% python3 -q
>>> import numpy as np
>>> import numpy.linalg as la
>>> np.set_printoptions(precision=1, suppress=True, linewidth=140, sign=" ")
>>> F = np.load("case7.npy")
>>> F.round(1) + 0
array([[ 0. ,  0. ,  0. ,  0. ,  0. ,  0.1,  0. ,  0. ],
       [ 0. ,  0.1,  0.1,  0.1,  0. ,  0.3,  0. ,  0. ],
       [ 0. ,  0.1,  0.1,  0.1,  0. ,  0.3,  0. ,  0. ],
       [ 0. ,  0.1,  0.1,  0.1,  0. ,  0.3,  0. ,  0. ],
       [ 0. ,  0. ,  0. ,  0. ,  0. ,  0.1,  0. ,  0. ],
       [ 0.1,  0.3,  0.3,  0.3,  0.1,  0.6,  0.1,  0.1],
       [ 0. ,  0. ,  0. ,  0. ,  0. ,  0.1,  0. ,  0. ],
       [ 0. ,  0. ,  0. ,  0. ,  0. ,  0.1,  0. ,  0. ]])
>>> left, sv, vt = la.svd(F)
>>> np.argmax(sv[:-1] / (sv[1:] + 1e-6)) + 1
np.int64(1)
>>> sv.round(1) + 0
array([ 1.,  0.,  0.,  0.,  0.,  0.,  0.,  0.])
>>> B = left[:, :1] @ np.diag(sv[:1]) @ vt[:1]
>>> B.round(1) + 0
array([[ 0. ,  0. ,  0. ,  0. ,  0. ,  0.1,  0. ,  0. ],
       [ 0. ,  0.1,  0.1,  0.1,  0. ,  0.3,  0. ,  0. ],
       [ 0. ,  0.1,  0.1,  0.1,  0. ,  0.3,  0. ,  0. ],
       [ 0. ,  0.1,  0.1,  0.1,  0. ,  0.3,  0. ,  0. ],
       [ 0. ,  0. ,  0. ,  0. ,  0. ,  0.1,  0. ,  0. ],
       [ 0.1,  0.3,  0.3,  0.3,  0.1,  0.6,  0.1,  0.1],
       [ 0. ,  0. ,  0. ,  0. ,  0. ,  0.1,  0. ,  0. ],
       [ 0. ,  0. ,  0. ,  0. ,  0. ,  0.1,  0. ,  0. ]])
>>> print(la.matrix_rank(B))
1
>>> left, sv, vt = la.svd(F)
>>> V = vt[:(sv > 1e-8).sum()]
>>> rng = np.random.default_rng(98874)
>>> x0 = F[6] + -3 * F[4] + rng.integers(2) * np.eye(8)[6]
>>> print(x0.round(1) + 0)
[ 0.  -0.1 -0.1 -0.1  0.  -0.2  1.   0. ]
>>> print(np.round(V.T @ V, 1) + 0)
[[ 0.   0.   0.   0.   0.   0.1  0.   0. ]
 [ 0.   0.1  0.1  0.1  0.   0.3  0.   0. ]
 [ 0.   0.1  0.1  0.1  0.   0.3  0.   0. ]
 [ 0.   0.1  0.1  0.1  0.   0.3  0.   0. ]
 [ 0.   0.   0.   0.   0.   0.1  0.   0. ]
 [ 0.1  0.3  0.3  0.3  0.1  0.6  0.1  0.1]
 [ 0.   0.   0.   0.   0.   0.1  0.   0. ]
 [ 0.   0.   0.   0.   0.   0.1  0.   0. ]]
>>> np.round(la.norm(x0 - V.T @ V @ x0), 1)
np.float64(1.0)
>>> np.round(np.diag(V.T @ V), 1) + 0
array([ 0. ,  0.1,  0.1,  0.1,  0. ,  0.6,  0. ,  0. ])
>>> X = np.load("layer13.npy")
>>> X
array([[ 0.2,  0. ,  0. ,  0.2,  0. ,  0. ,  0.2,  0. ,  0. ,  0.2],
       [ 0.3,  0.3,  0. ,  0. ,  0. ,  0.3,  0. ,  0. ,  0. ,  0. ],
       [ 0.2,  0. ,  0.2,  0. ,  0.2,  0. ,  0. ,  0.2,  0. ,  0.2],
       [ 0. ,  0. ,  0. ,  0.3,  0.3,  0. ,  0. ,  0. ,  0. ,  0.3],
       [ 0. ,  0. ,  0. ,  0. ,  0.5,  0. ,  0. ,  0. ,  0. ,  0.5],
       [ 0.2,  0. ,  0.2,  0. ,  0. ,  0.2,  0.2,  0. ,  0. ,  0. ],
       [ 0.2,  0.2,  0. ,  0. ,  0. ,  0. ,  0.3,  0. ,  0.2,  0.2],
       [ 0.2,  0. ,  0. ,  0. ,  0. ,  0. ,  0. ,  0.5,  0.2,  0. ],
       [ 0. ,  0. ,  0. ,  0. ,  0.3,  0. ,  0. ,  0. ,  0.3,  0.3],
       [ 0. ,  0.2,  0. ,  0. ,  0. ,  0.2,  0. ,  0. ,  0. ,  0.5]])
>>> f = np.array([1, 4])
>>> np.cross(X[3, :3], X[1, :3])
array([ 0.,  0.,  0.])
>>> np.convolve(X[3], f)
array([ 0. ,  0. ,  0. ,  0.3,  1.7,  1.3,  0. ,  0. ,  0. ,  0.3,  1.3])
>>> np.array([np.convolve(row, f, "same") for row in X])
array([[ 0.2,  1. ,  0. ,  0.2,  1. ,  0. ,  0.2,  1. ,  0. ,  0.2],
       [ 0.3,  1.7,  1.3,  0. ,  0. ,  0.3,  1.3,  0. ,  0. ,  0. ],
       [ 0.2,  0.8,  0.2,  0.8,  0.2,  0.8,  0. ,  0.2,  0.8,  0.2],
       [ 0. ,  0. ,  0. ,  0.3,  1.7,  1.3,  0. ,  0. ,  0. ,  0.3],
       [ 0. ,  0. ,  0. ,  0. ,  0.5,  2. ,  0. ,  0. ,  0. ,  0.5],
       [ 0.2,  1. ,  0.2,  1. ,  0. ,  0.2,  1.2,  1. ,  0. ,  0. ],
       [ 0.2,  0.8,  0.7,  0. ,  0. ,  0. ,  0.3,  1.3,  0.2,  0.8],
       [ 0.2,  1. ,  0. ,  0. ,  0. ,  0. ,  0. ,  0.5,  2.2,  1. ],
       [ 0. ,  0. ,  0. ,  0. ,  0.3,  1.3,  0. ,  0. ,  0.3,  1.7],
       [ 0. ,  0.2,  1. ,  0. ,  0. ,  0.2,  1. ,  0. ,  0. ,  0.5]])
